$ python -q
>>> import numpy as np
>>> import numpy.linalg as la
>>> np.set_printoptions(precision=2, suppress=True, linewidth=140)
>>> def rd(a):
...     return np.round(a, 2) + 0
... 
>>> mat = np.loadtxt("case13.csv", delimiter=",")
>>> mat
array([[-0.8, -1.1,  2.4],
       [-0.3,  0.1, -0.2]])
>>> blk = np.stack([mat, 3 * mat, mat[::-1]])
>>> rd(la.norm(blk, axis=(1, 2)))
array([2.78, 8.35, 2.78])
>>> rd(blk.sum(axis=0))
array([[-3.5, -4.3,  9.4],
       [-2. , -0.7,  1.6]])
>>> la.matrix_rank(blk.reshape(3, -1))
np.int64(2)
>>> blk.shape
(3, 2, 3)
>>> rd(np.einsum("bij,cij->bc", blk, blk))
array([[ 7.75, 23.25, -0.7 ],
       [23.25, 69.75, -2.1 ],
       [-0.7 , -2.1 ,  7.75]])
>>> Y = np.array([[2, 0, 1], [2, 2, 2], [1, 0, 2]])
>>> rd(Y.T @ mat.T)
array([[-1.4, -0.6],
       [-2.2,  0.2],
       [ 1.8, -0.5]])
>>> la.matrix_rank(np.vstack([mat, Y.T]))
np.int64(3)
>>> rd(np.einsum("ij->j", mat))
array([-1.1, -1. ,  2.2])
>>> np.vstack([mat, Y.T]).shape
(5, 3)
>>> rd(np.einsum("ik,kj->ij", mat, Y))
array([[-1.4, -2.2,  1.8],
       [-0.6,  0.2, -0.5]])
>>> rd(mat @ Y)
array([[-1.4, -2.2,  1.8],
       [-0.6,  0.2, -0.5]])
>>> la.matrix_rank(mat @ Y)
np.int64(2)
>>> W = np.array([[3, -3, -2, 0, 1, 3], [-1, 2, 0, 1, 3, -2], [1, -2, -2, 2, -3, 0]])
>>> b = np.array([5, -2, -5, -4, -4, -3])
>>> hid = np.maximum(mat @ W + b, 0)
>>> hid
array([[6.1, 0. , 0. , 0. , 0. , 0. ],
       [3.8, 0. , 0. , 0. , 0. , 0. ]])
>>> (hid > 0).mean(axis=0)
array([1., 0., 0., 0., 0., 0.])
>>> la.matrix_rank(hid)
np.int64(1)
>>> Z = np.array([[0, 2], [3, 0], [3, 0], [2, 3], [1, 3], [1, 2]])
>>> W @ Z
array([[-11,  15],
       [  9,   6],
       [-11,  -1]])
>>> (hid @ Z).round(6).argmax(axis=1)
array([1, 1])
>>> np.unique(hid.round(6), axis=0).shape
(2, 6)
>>> rd(hid @ la.pinv(hid) @ hid)
array([[6.1, 0. , 0. , 0. , 0. , 0. ],
       [3.8, 0. , 0. , 0. , 0. , 0. ]])
>>> la.lstsq(hid[:-1].T, hid[-1])[2]
np.int32(1)
>>> rd(la.norm(mat, "nuc"))
np.float64(3.11)
>>> la.norm(mat, axis=1).argmax()
np.int64(0)
>>> rd(la.norm(mat, 2))
np.float64(2.76)
>>> rd(la.norm(mat[0], 1)), rd(la.norm(mat[0], np.inf))
(np.float64(4.3), np.float64(2.4))
>>> rd(mat[0] @ mat[1])
np.float64(-0.35)
>>> rd(la.norm(mat) ** 2 / la.norm(mat, 2) ** 2)
np.float64(1.02)
>>> W0 = np.load("mat.npy")
>>> W0
array([[  6.73,   1.37,  -1.17],
       [ -4.12,   8.77, -10.56],
       [  4.09,   0.04,  -1.  ],
       [ -2.53,   9.55, -12.19],
       [-24.62,   8.23,  -7.92],
       [-26.24,   8.96,  -9.25],
       [-23.34,   8.7 ,  -7.92],
       [-25.13,   7.93,  -7.78],
       [  4.77,   2.84,   0.78],
       [  5.29,   3.69,   1.23],
       [-24.37,   8.07,  -8.36],
       [ -3.09,   5.65, -12.35],
       [ -3.26,   6.22, -10.63],
       [ -5.17,   7.44, -11.82],
       [  6.49,  -0.26,   1.47],
       [ -3.41,   8.22, -10.13]])
>>> Z = W0[[4, 0]].astype(float)
>>> for _ in range(3):
...     idx = la.norm(W0[:, None] - Z, axis=-1).argmin(axis=1)
...     Z = np.array([W0[idx == j].mean(axis=0) for j in range(2)])
... 
>>> idx
array([1, 1, 1, 1, 0, 0, 0, 0, 1, 1, 0, 1, 1, 1, 1, 1])
>>> rd(Z)
array([[-24.74,   8.38,  -8.25],
       [  0.53,   4.87,  -6.03]])
>>> rd(Z[1] - Z[0])
array([25.27, -3.51,  2.21])
>>> Xs = (W0 - W0.mean(axis=0)) / W0.std(axis=0)
>>> rd(Xs.std(axis=0))
array([1., 1., 1.])
>>> np.argwhere(np.abs(Xs) > 2)
array([], shape=(0, 2), dtype=int64)
>>> b = la.lstsq(np.delete(Xs, 2, axis=1), Xs[:, 2])[0]
>>> rd(b)
array([-0.23, -1.  ])
>>> Xs = W0 - W0.mean(axis=0)
>>> vecs = la.svd(Xs)[2][:2]
>>> Y = Xs - Xs @ vecs.T @ vecs
>>> rd(np.cov(Xs @ vecs.T, rowvar=False))
array([[175.9 ,   0.  ],
       [  0.  ,  22.03]])
>>> la.norm(Y, axis=1).round(6).argmax()
np.int64(9)
>>> rd(Y.std(axis=0))
array([0.11, 1.11, 0.51])
